% python3 -q
>>> import numpy as np
>>> np.set_printoptions(precision=2, suppress=True, linewidth=120, sign=" ")
>>> K = np.load("dump.npy")
>>> print(K)
[[-5.95 -0.09  7.82]
 [-6.13 -0.08  7.97]
 [-5.91  0.03  8.12]
 [-6.02  0.12  8.04]
 [-6.08  0.13  8.2 ]
 [-5.81  0.12  7.89]
 [-6.12  0.06  8.12]
 [-5.97 -0.04  7.97]
 [-5.95  0.08  7.91]
 [-0.15 -2.98 -8.94]
 [ 0.15 -2.89 -8.92]
 [ 0.06 -2.94 -8.92]
 [ 0.12 -2.98 -9.05]
 [ 0.11 -2.91 -8.94]
 [-0.07 -3.05 -8.98]
 [ 0.01 -3.18 -9.01]
 [-0.04 -3.12 -8.92]
 [-0.04 -2.9  -8.9 ]
 [ 5.91  6.15  6.92]
 [ 5.97  5.84  6.94]
 [ 5.85  6.09  6.96]
 [ 5.99  5.95  6.96]
 [ 6.1   6.03  7.01]
 [ 6.26  5.9   7.05]
 [ 5.87  6.11  6.99]
 [ 5.84  6.13  7.06]
 [ 5.99  6.01  7.11]]
>>> proj = K @ np.linalg.solve(K.T @ K, K.T)
>>> print(proj @ K[:, 1])
[-0.09 -0.08  0.03  0.12  0.13  0.12  0.06 -0.04  0.08 -2.98 -2.89 -2.94 -2.98 -2.91 -3.05 -3.18 -3.12 -2.9   6.15
  5.84  6.09  5.95  6.03  5.9   6.11  6.13  6.01]
>>> print(np.diag(proj))
[ 0.09  0.1   0.09  0.13  0.12  0.11  0.12  0.1   0.12  0.14  0.11  0.11  0.1   0.11  0.1   0.06  0.07  0.14  0.16
  0.09  0.14  0.1   0.1   0.1   0.14  0.15  0.1 ]
>>> print([round(float(x), 2) for x in np.linalg.svd(K, compute_uv=False)[:3]])
[44.6, 28.3, 1.28]
>>> print(np.linalg.cond(K) > 100)
False
>>> u = np.array([-1, -2, 3])
>>> print(np.polyval(u, K[22]))
[-46.41 -45.42 -60.16]
>>> print(np.correlate(K[22], K[13], "full"))
[-54.53 -71.66 -79.55 -19.74   0.77]
>>> print(np.cross(K[22, :3], K[13, :3]))
[-33.51  55.31 -18.41]
>>> left, s, VT = np.linalg.svd(K)
>>> print(np.argmax(s[:-1] / (s[1:] + 1e-6)) + 1)
2
>>> print(s)
[ 44.6   28.3    1.28]
>>> M2 = left[:, :2] @ np.diag(s[:2]) @ VT[:2]
>>> print(np.round(np.linalg.norm(K - M2) / np.linalg.norm(K), 2))
0.02
>>> print(np.round(np.linalg.norm(K - M2, 2), 2), round(float(s[2]), 2))
1.28 1.28
>>> print(np.linalg.matrix_rank(M2))
2
>>> Xc = K - K.mean(axis=0)
>>> left, s, VT = np.linalg.svd(Xc, full_matrices=False)
>>> print(np.abs(VT[0]).argmax())
2
>>> print(np.searchsorted(np.cumsum(s ** 2) / (s ** 2).sum(), 0.9) + 1)
2
>>> print((np.sign(left[:, 0]) == np.sign(left[0, 0])).astype(int))
[ 1  1  1  1  1  1  1  1  1  0  0  0  0  0  0  0  0  0  1  1  1  1  1  1  1  1  1]
>>> print(s)
[ 43.04  28.3    0.48]
>>> print(np.round(s ** 2 / (s ** 2).sum(), 2) + 0)
[ 0.7  0.3  0. ]
>>> X = np.load("a.npy")
>>> print(X)
[[ 1  0  0  0  0  0  0]
 [ 8  1  0  0  0  0  0]
 [-2  0  1  0  0  0  0]
 [-6 -7 -7  1  0  0  0]
 [ 3  9 -2 -7  1  0  0]
 [ 7 -4 -8 -1  4  1  0]
 [-9 -5  7  0 -1  4  1]]
>>> # triangular
>>> rng = np.random.default_rng(91)
>>> labels = rng.permutation(7)
>>> print(labels)
[ 3  0  4  5  1  6  2]
>>> M2 = X[labels][:, labels]
>>> print(np.sort(np.abs(np.linalg.eigvals(M2))))
[ 1.  1.  1.  1.  1.  1.  1.]
>>> print(np.prod(np.diag(X)), np.round(np.linalg.det(X), 2))
1 1.0
>>> print(X @ X)
[[  1   0   0   0   0   0   0]
 [ 16   1   0   0   0   0   0]
 [ -4   0   1   0   0   0   0]
 [-54 -14 -14   1   0   0   0]
 [124  67  45 -14   1   0   0]
 [ 16  35 -17 -30   8   1   0]
 [-47 -35 -16   3  14   8   1]]
>>> M2 = X[0, 0] * X[1:] - np.outer(X[1:, 0], X[0])
>>> print(M2)
[[ 0  1  0  0  0  0  0]
 [ 0  0  1  0  0  0  0]
 [ 0 -7 -7  1  0  0  0]
 [ 0  9 -2 -7  1  0  0]
 [ 0 -4 -8 -1  4  1  0]
 [ 0 -5  7  0 -1  4  1]]
>>> print(X[:, 0] / X[0, 0])
[ 1.  8. -2. -6.  3.  7. -9.]
>>> print(np.flatnonzero(~M2.round(6).any(axis=1)))
[]
>>> M = np.array([[0, -1, -3, -6, -1],
...     [1, 0, -2, 2, -1],
...     [3, 2, 0, 1, -5],
...     [6, -2, -1, 0, -3],
...     [1, 1, 5, 3, 0]])
>>> r = np.linalg.matrix_rank(M)
>>> print(r)
4
>>> N = np.linalg.svd(M)[2][r:].T
>>> print([int(np.linalg.matrix_rank(M[:, :j + 1])) for j in range(5)])
[1, 2, 3, 4, 4]
>>> print(N @ N.T)
[[ 0.22  0.32 -0.07 -0.06  0.25]
 [ 0.32  0.47 -0.11 -0.08  0.36]
 [-0.07 -0.11  0.02  0.02 -0.08]
 [-0.06 -0.08  0.02  0.02 -0.07]
 [ 0.25  0.36 -0.08 -0.07  0.28]]
>>> print(np.round(M @ N, 2) + 0)
[[ 0.]
 [ 0.]
 [ 0.]
 [ 0.]
 [ 0.]]
>>> proj = np.triu(np.array([[2, -2, 0, 2, 1],
...     [2, -2, 0, -2, 1],
...     [1, 1, -1, 1, -1],
...     [2, -2, -2, -1, 1],
...     [0, 1, 1, 2, -2]]), 1) + np.eye(5)
>>> M2 = proj @ M @ np.linalg.inv(proj)
>>> print(M2)
[[ 11.  18.   4.   3. -33.]
 [-10. -15.   5. -10.  45.]
 [  8.  15.  -6.  18. -55.]
 [  7.  13.   4.  11. -30.]
 [  1.   3.   5.   2.  -1.]]
>>> print(round(np.linalg.det(M2), 2))
0.0
>>> print(np.round(np.poly(M2), 2) + 0)
[    1.     0.    91.     0.  1039.     0.]
>>> left, s, VT = np.linalg.svd(M)
>>> print(s.round(2) + 0)
[ 8.81  8.81  3.66  3.66  0.  ]
>>> M2 = left[:, :4] @ np.diag(s[:4]) @ VT[:4]
>>> print(M2.round(2) + 0)
[[ 0. -1. -3. -6. -1.]
 [ 1.  0. -2.  2. -1.]
 [ 3.  2.  0.  1. -5.]
 [ 6. -2. -1.  0. -3.]
 [ 1.  1.  5.  3.  0.]]
>>> print(np.round(M @ np.linalg.pinv(M) @ M, 2) + 0)
[[ 0. -1. -3. -6. -1.]
 [ 1.  0. -2.  2. -1.]
 [ 3.  2.  0.  1. -5.]
 [ 6. -2. -1.  0. -3.]
 [ 1.  1.  5.  3.  0.]]
>>> print(np.abs(np.diag(np.linalg.qr(M)[1])) > 1e-9)
[ True  True  True  True False]
>>> left, s, VT = np.linalg.svd(M)
>>> vecs = VT[:(s > 1e-8).sum()]
>>> x0 = M[0] + 2 * M[3] + rng.integers(2) * np.eye(5)[3]
>>> print(x0)
[12. -5. -5. -6. -7.]
>>> print(np.diag(vecs.T @ vecs))
[ 0.78  0.53  0.98  0.98  0.72]
>>> m1 = np.loadtxt("layer1.csv", delimiter=",")
>>> print(m1)
[[-1.   2.5  1.6  0.   0.1 -1.4]
 [-1.1  1.1  2.7 -0.2 -0.1 -1.1]
 [-0.7  0.1  0.2  1.1  0.6  0.8]
 [ 0.5  0.7 -0.1 -1.9  1.3 -1.2]
 [-1.8 -0.8 -1.  -1.5 -2.   0.9]
 [ 0.5 -1.   1.2 -1.5  1.8 -0.5]
 [ 0.   1.2  0.5 -0.4 -0.4  1.3]
 [ 1.2  1.5 -0.9 -0.3  0.1  1.4]
 [-1.8 -1.1  0.2 -0.1  0.3 -1. ]
 [-0.2  0.1  0.8  0.5  0.4 -1.2]
 [-0.4  0.6 -0.4  0.3 -0.1 -0.9]
 [-1.2 -0.9  0.8 -0.4 -0.2  0.9]
 [ 1.4  0.3  0.1 -1.  -0.3 -1.8]
 [-0.2 -0.4  1.3  0.6  1.2 -0.6]
 [ 0.8 -0.9 -0.7  1.5 -0.8  1.2]
 [ 1.2  6.6 -2.7 -7.2  0.9  3.6]
 [ 0.5 -0.8 -1.8 -0.5  0.9  0.4]
 [ 0.7 -1.3 -1.5  0.6 -1.8 -0.3]
 [ 0.   0.3 -1.  -1.  -1.3  0.9]
 [ 0.  -0.1  0.   0.3  0.5  0.4]
 [-1.1 -0.8 -0.1 -0.3  1.7  1.2]
 [-1.8 -0.2 -1.8  0.7  1.  -0.5]
 [ 0.  -1.2 -0.2  1.5 -1.5 -1. ]
 [-0.7 -0.3 -0.6  0.8  0.4  0.4]
 [-2.  -0.1 -0.2  0.4  0.1 -1.3]
 [ 0.8  1.5  1.5 -0.6  0.4  0.6]
 [ 0.   1.   0.2 -0.3 -0.4 -1.3]
 [-2.2  0.3 -0.4 -1.7  1.2 -0.3]
 [ 1.2  0.3  1.3  0.8  0.5 -0.5]
 [ 1.5  0.3 -0.6 -0.4  0.9 -1. ]
 [ 0.3 -0.1  0.3 -1.3  2.2 -1.7]
 [ 1.4  1.6 -1.5 -0.7 -0.9 -1.6]
 [-0.1  0.8 -2.2  0.8 -2.   1. ]
 [ 0.4 -1.8  0.   1.1  1.9  0.7]]
>>> M2 = m1 / np.linalg.norm(m1, axis=1, keepdims=True)
>>> gram = M2 @ M2.T
>>> print((gram - 2 * np.eye(34)).round(6).argmax(axis=1))
[  1   0  19  30  18  30  25  15  24  13  26   4  31   9  17   7  33  22   4  33  19  23  17  21   8   6   0   8  13
  12   3  12  18  19]
>>> print(np.linalg.norm(M2, axis=1))
[ 1.  1.  1.  1.  1.  1.  1.  1.  1.  1.  1.  1.  1.  1.  1.  1.  1.  1.  1.  1.  1.  1.  1.  1.  1.  1.  1.  1.  1.
  1.  1.  1.  1.  1.]
>>> print(np.linalg.cond(M) > 100)
True
>>> print(np.linalg.matrix_rank(M, rtol=0.1))
4
>>> d = np.linalg.norm(m1[:, None] - m1[None], axis=-1)
>>> print(np.linalg.matrix_rank(d ** 2))
8
>>> print(d.mean(axis=1).argmax())
15
>>> print(np.flatnonzero(d[23] < d.mean() / 2))
[  2  10  19  23]
>>> print(d[23].round(6).argsort(kind="stable")[:4])
[ 23   2  19  10]
>>> print((d + 1e9 * np.eye(34)).round(6).argmin(axis=1))
[  1   0  23  30  18  30  25   6  24  13  26  19  29   9  17   7  19  22   6  23  19  23  17   2   8   6  10   8   9
  12   3  12  18  20]
>>> Xc = m1 - m1.mean(axis=0)
>>> left, s, VT = np.linalg.svd(Xc, full_matrices=False)
>>> print((np.sign(left[:, 0]) == np.sign(left[0, 0])).astype(int))
[ 1  0  0  1  1  0  1  1  0  0  0  0  1  0  0  1  1  0  1  0  0  0  0  0  0  1  0  1  0  1  0  1  1  0]
>>> print(s ** 2 / (s ** 2).sum())
[ 0.45  0.19  0.12  0.1   0.09  0.05]
>>> print(VT[0] * np.sign(VT[0, np.abs(VT[0]).argmax()]))
[-0.16 -0.62  0.23  0.66 -0.04 -0.31]
>>> print(s)
[ 11.99   7.78   6.28   5.77   5.21   3.85]
>>> print(np.abs(VT[0]).argmax())
3
>>> W0 = np.array([[-1.87, 0.89, 0.12, -1.63, 1.4],
...     [-1.4, 1.7, 1.73, -1.82, 1.61],
...     [-0.72, -1.35, -1.95, 0.46, 0.56],
...     [-1.93, -1.74, -5.5, -3.15, 0.14],
...     [-1.55, -3.95, -6.82, -3.97, 3.31],
...     [-0.96, 2.64, 5.42, 5.14, -0.63],
...     [-0.82, -0.72, -0.74, 1.1, 0.58]])
>>> print(np.linalg.cond(W0) > 100)
True
>>> print(round(np.linalg.norm(W0, 2) / np.linalg.norm(W0), 2))
0.91
>>> print([round(float(x), 2) for x in np.linalg.svd(W0, compute_uv=False)[:3]])
[13.95, 4.74, 3.61]
>>> print(np.linalg.matrix_rank(W0, rtol=0.1))
4
